$ python -q
>>> import numpy as np
>>> np.set_printoptions(precision=1, suppress=True, linewidth=100, floatmode="fixed")
>>> def rd(a):
...     return np.round(a, 1) + 0
... 
>>> E = np.loadtxt("run11.csv", delimiter=",")
>>> print(E)
[[0.0 1.0 1.0]
 [1.0 0.0 1.0]
 [1.0 1.0 0.0]]
>>> Y = E / np.linalg.norm(E, axis=1, keepdims=True)
>>> G = Y @ Y.T
>>> print(rd(G[1]))
[0.5 1.0 0.5]
>>> u = np.array([-8, -9, 2, 7])
>>> v = np.array([9, -9, 9])
>>> m1 = np.outer(u, v)
>>> print(m1)
[[-72  72 -72]
 [-81  81 -81]
 [ 18 -18  18]
 [ 63 -63  63]]
>>> # rank 1
>>> left, s, Vt = np.linalg.svd(m1)
>>> V = Vt[:(s > 1e-8).sum()]
>>> rng = np.random.default_rng(38924)
>>> x0 = m1[2] + -1 * m1[0] + rng.integers(2) * np.eye(3)[2]
>>> print(x0)
[ 90.0 -90.0  91.0]
>>> print(rd(np.diag(V.T @ V)))
[0.3 0.3 0.3]
>>> X = np.loadtxt("mat.csv", delimiter=",")
>>> print(X)
[[0.0 1.0 1.0 0.0]
 [1.0 0.0 1.0 0.0]
 [1.0 1.0 0.0 0.0]
 [0.0 0.0 0.0 0.0]]
>>> proj = np.triu(np.array([[3, 1, -3, -1], [-2, 1, -3, 2], [-1, -3, -1, 3], [-1, -3, -2, 0]]), 1) + np.eye(4)
>>> Y = proj @ X @ np.linalg.inv(proj)
>>> print(rd(np.linalg.det(Y)))
0.0
>>> print(np.poly(Y))
[ 1.0  0.0 -3.0 -2.0  0.0]
>>> print(Y)
[[-2.0  0.0 -4.0 10.0]
 [-2.0 -1.0 -8.0 24.0]
 [ 1.0  0.0  3.0 -8.0]
 [ 0.0  0.0  0.0  0.0]]
>>> print(np.trace(Y), np.trace(X))
0.0 0.0
>>> print(rd(np.linalg.det(2 * Y)), rd(np.linalg.det(Y)))
0.0 0.0
>>> print(np.einsum("ii->", Y))
0.0
>>> print(np.kron(np.eye(2, dtype=int), Y))
[[-2.0  0.0 -4.0 10.0 -0.0  0.0 -0.0  0.0]
 [-2.0 -1.0 -8.0 24.0 -0.0 -0.0 -0.0  0.0]
 [ 1.0  0.0  3.0 -8.0  0.0  0.0  0.0 -0.0]
 [ 0.0  0.0  0.0  0.0  0.0  0.0  0.0  0.0]
 [-0.0  0.0 -0.0  0.0 -2.0  0.0 -4.0 10.0]
 [-0.0 -0.0 -0.0  0.0 -2.0 -1.0 -8.0 24.0]
 [ 0.0  0.0  0.0 -0.0  1.0  0.0  3.0 -8.0]
 [ 0.0  0.0  0.0  0.0  0.0  0.0  0.0  0.0]]
>>> print(np.all(np.linalg.eigvalsh(X) > 0))
False
>>> print(rd(np.linalg.eigvalsh(X).min()))
-1.0
>>> print([round(float(np.linalg.det(X[:i, :i])), 2) + 0 for i in range(1, 5)])
[0.0, -1.0, 2.0, 0.0]
>>> print(np.unique(m1.round(6), axis=0).shape)
(4, 3)
>>> print(rd(np.trace(np.linalg.pinv(m1) @ m1)))
1.0
>>> M = np.load("a.npy")
>>> print(M)
[[0 1 7 3]
 [0 0 1 8]
 [0 0 0 7]
 [0 0 0 0]]
>>> # rows and columns are dependent
>>> Y = np.array([[-1, 2], [-3, 0]])
>>> Z = np.kron(Y, M)
>>> print(rd(np.linalg.norm(Z, 2)), rd(np.linalg.norm(Y, 2) * np.linalg.norm(M, 2)))
37.5 37.5
>>> print(Z.shape)
(8, 8)
>>> feats = np.load("arr.npy")
>>> print(feats)
[[-4  9 -4]
 [ 9 -4  9]
 [-4  9 -4]]
>>> # equal to its transpose
>>> rank = np.linalg.matrix_rank(feats)
>>> print(rank)
2
>>> null = np.linalg.svd(feats)[2][rank:].T
>>> print(np.linalg.matrix_rank(feats.T @ feats), np.linalg.matrix_rank(feats @ feats.T))
2 2
>>> print([int(np.linalg.matrix_rank(np.delete(feats, i, axis=0))) for i in range(3)])
[2, 1, 2]
>>> print(np.allclose(feats @ null, 0))
True
>>> print(rd(null[:, 0] / null[np.abs(null[:, 0]).round(6).argmax(), 0]))
[ 1.0  0.0 -1.0]
>>> print(rd(null @ null.T))
[[ 0.5  0.0 -0.5]
 [ 0.0  0.0  0.0]
 [-0.5  0.0  0.5]]
>>> evals, V = np.linalg.eigh(feats)
>>> x0 = np.array([3, 0, 3])
>>> print(np.abs(feats).sum(axis=1).max(), rd(np.abs(evals).max()))
22 18.9
>>> print(rd(np.linalg.eigvalsh(feats[1:, 1:])))
[-13.0   5.0]
>>> print((np.sign(V[:, -1].round(6)) == np.sign(V[0, -1].round(6))).astype(int))
[1 1 1]
>>> G = feats.T @ feats
>>> print(np.diag(G))
[113 178 113]
>>> print(rd(np.linalg.svd(feats, compute_uv=False) ** 2))
[356.6  47.4   0.0]
>>> print(G)
[[ 113 -108  113]
 [-108  178 -108]
 [ 113 -108  113]]
>>> print(np.allclose(G, G.T))
True
>>> evals, V = np.linalg.eigvalsh(G)
Traceback (most recent call last):
  File "<python-input-63>", line 1, in <module>
    evals, V = np.linalg.eigvalsh(G)
    ^^^^^^^^
ValueError: too many values to unpack (expected 2)
>>> evals, V = np.linalg.eigh(G)
>>> print(rd(V.T @ G @ V))
[[  0.0   0.0   0.0]
 [  0.0  47.4   0.0]
 [  0.0   0.0 356.6]]
>>> print(np.unique(evals.round(6) + 0, return_counts=True)[1])
[1 1 1]
>>> print(rd(V.T @ V))
[[1.0 0.0 0.0]
 [0.0 1.0 0.0]
 [0.0 0.0 1.0]]
>>> print(np.abs(V[:, -1]).round(6).argmax())
1
>>> print(rd(np.linalg.svd(G, compute_uv=False)))
[356.6  47.4   0.0]
>>> print(rd(V @ np.diag(evals) @ V.T))
[[ 113.0 -108.0  113.0]
 [-108.0  178.0 -108.0]
 [ 113.0 -108.0  113.0]]
>>> print((evals > 1e-8).sum(), (evals < -1e-8).sum())
2 0
>>> print(rd(np.abs(V[:, -1])))
[0.5 0.6 0.5]
>>> print(rd(np.linalg.eigvalsh(G + -2 * np.eye(3))))
[ -2.0  45.4 354.6]
>>> Z = np.sign(np.array([[-2, 0], [0, 0]]))
>>> Y = (np.tril(Z, -1) + np.eye(2)) @ (np.triu(Z, 1) + np.eye(2))
>>> evals = np.array([2, 1])
>>> mat = np.rint(Y * evals @ np.linalg.inv(Y)) + 0
>>> print(mat)
[[2.0 0.0]
 [0.0 1.0]]
>>> # equal to its transpose
>>> x0 = np.ones(2)
>>> for _ in range(7):
...     x0 = mat @ x0
...     x0 /= np.linalg.norm(x0)
...     print(round(x0 @ mat @ x0, 1))
... 
1.8
1.9
2.0
2.0
2.0
2.0
2.0
>>> print(rd(np.linalg.eigvalsh(mat)[-1]))
2.0
>>> x0 = np.array([2, 1])
>>> rhs = mat @ x0
>>> b, lr = np.zeros(2), 1 / np.linalg.norm(mat, 2) ** 2
>>> for i in range(4):
...     b -= lr * mat.T @ (mat @ b - rhs)
...     if i % 1 == 0: print(i, round(np.linalg.norm(mat @ b - rhs), 1))
... 
0 0.8
1 0.6
2 0.4
3 0.3
>>> print(rd(np.linalg.cond(mat)))
2.0
>>> print(rd(b))
[2.0 0.7]
>>> W1 = np.array([[0, 1, 0, 3, 2, 0], [0, 1, 3, 3, 3, 0]])
>>> b = np.array([-2, 3, -1, 3, 2, 2])
>>> H = np.maximum(mat @ W1 + b, 0)
>>> print(H)
[[0.0 5.0 0.0 9.0 6.0 2.0]
 [0.0 4.0 2.0 6.0 5.0 2.0]]
>>> print((H > 0).astype(int))
[[0 1 0 1 1 1]
 [0 1 1 1 1 1]]
>>> Z = np.array([[0, 1], [0, 0], [2, 0], [1, 0], [1, 1], [2, 2]])
>>> print(W1 @ Z)
[[ 5  2]
 [12  3]]
>>> print((H @ Z).round(6).argmax(axis=1))
[0 0]
>>> A = np.array([[3.0, -3.9, 1.9],
...     [7.2, 2.8, -0.6],
...     [6.6, 2.2, -0.6],
...     [4.5, -1.6, 1.1],
...     [5.7, 0.9, -0.3],
...     [5.7, 1.4, -0.7],
...     [4.7, -0.8, 0.5],
...     [4.9, -0.5, 0.4],
...     [4.1, -2.0, 1.1],
...     [5.3, 0.6, -0.4],
...     [4.7, -0.3, 0.0],
...     [5.5, -0.1, 0.6],
...     [5.4, 0.2, 0.2],
...     [4.6, -1.3, 1.0],
...     [4.3, -1.3, 0.6],
...     [3.9, -0.6, -0.6],
...     [5.5, 1.6, -1.1],
...     [4.4, -2.1, 1.6],
...     [3.7, -1.8, 0.5],
...     [6.3, 2.2, -1.0]])
>>> print(rd(np.linalg.norm(A, "nuc")))
32.6
>>> print(np.linalg.norm(A, axis=1).argmax())
1
>>> print(rd(np.linalg.norm(A[6] - A[9])))
1.8
>>> print(rd(np.linalg.norm(A, axis=1)))
[5.3 7.7 7.0 4.9 5.8 5.9 4.8 4.9 4.7 5.3 4.7 5.5 5.4 4.9 4.5 4.0 5.8 5.1 4.1 6.7]
>>> u = np.array([-4, 0])
>>> print(rd(np.correlate(A[4], A[18], "full")))
[ 2.8 -9.8 19.3  3.9 -1.1]
>>> Ac = (A - A.mean(axis=0)) / A.std(axis=0)
>>> print(np.argwhere(np.abs(Ac) > 2))
[[0 0]
 [0 1]
 [0 2]
 [1 0]]
>>> b = np.linalg.lstsq(np.delete(Ac, 0, axis=1), Ac[:, 0])[0]
>>> print(rd(b))
[1.6 0.8]
>>> print(np.abs(b).argmax())
0
>>> data = np.array([[104, 132, 72, 44],
...     [132, 171, 99, 57],
...     [72, 99, 115, 55],
...     [44, 57, 55, 29]])
>>> print(data)
[[104 132  72  44]
 [132 171  99  57]
 [ 72  99 115  55]
 [ 44  57  55  29]]
>>> rank = np.linalg.matrix_rank(data)
>>> print(rank)
3
>>> null = np.linalg.svd(data)[2][rank:].T
>>> print(null.shape)
(4, 1)
>>> print([int(np.linalg.matrix_rank(np.delete(data, i, axis=0))) for i in range(4)])
[3, 3, 3, 3]
>>> print(rd(null[:, 0] / null[np.abs(null[:, 0]).round(6).argmax(), 0]))
[-1.0  0.7 -0.5  1.0]
>>> print(rd(null @ null.T))
[[ 0.4 -0.2  0.2 -0.4]
 [-0.2  0.2 -0.1  0.3]
 [ 0.2 -0.1  0.1 -0.2]
 [-0.4  0.3 -0.2  0.4]]
>>> print(rd(data @ null))
[[0.0]
 [0.0]
 [0.0]
 [0.0]]
>>> print([int(np.linalg.matrix_rank(data[:i])) for i in range(1, len(data) + 1)])
[1, 2, 3, 3]
>>> Y = np.array([[3, 0, 1], [1, 0, 1], [3, 3, 3], [0, 0, 0]])
>>> print(Y.T @ data.T)
[[660 864 660 354]
 [216 297 345 165]
 [452 600 516 266]]
>>> print(np.linalg.matrix_rank(data @ Y))
3
>>> print(data @ Y)
[[660 216 452]
 [864 297 600]
 [660 345 516]
 [354 165 266]]
>>> print(np.einsum("ij,ij->i", data, data))
[35360 59715 31235  9051]
>>> print(np.vstack([data, Y.T]).shape)
(7, 4)
>>> u = np.array([2, 3])
>>> print(np.correlate(data[1], data[3], "full"))
[ 3828 12219 19800 22653 16302  7605  2508]
>>> print(np.cross(data[1, :3], data[3, :3]))
[ 3762 -2904     0]
>>> print(np.convolve(data[1], u))
[264 738 711 411 171]
>>> proj = np.triu(np.array([[3, 0, 2, 3], [3, 3, 2, 2], [1, 0, 1, 3], [1, 1, 2, 2]]), 1) + np.eye(4)
>>> Y = proj @ data @ np.linalg.inv(proj)
>>> print(np.linalg.matrix_rank(Y))
3
>>> print(rd(np.poly(Y)))
[     1.0   -419.0  20100.0 -44644.0      0.0]
>>> print(np.trace(Y), np.trace(data))
419.0 419
>>> print(Y)
[[  380.0   501.0 -1295.0  1984.0]
 [  364.0   483.0 -1255.0  1932.0]
 [  204.0   270.0  -668.0   994.0]
 [   44.0    57.0  -147.0   224.0]]
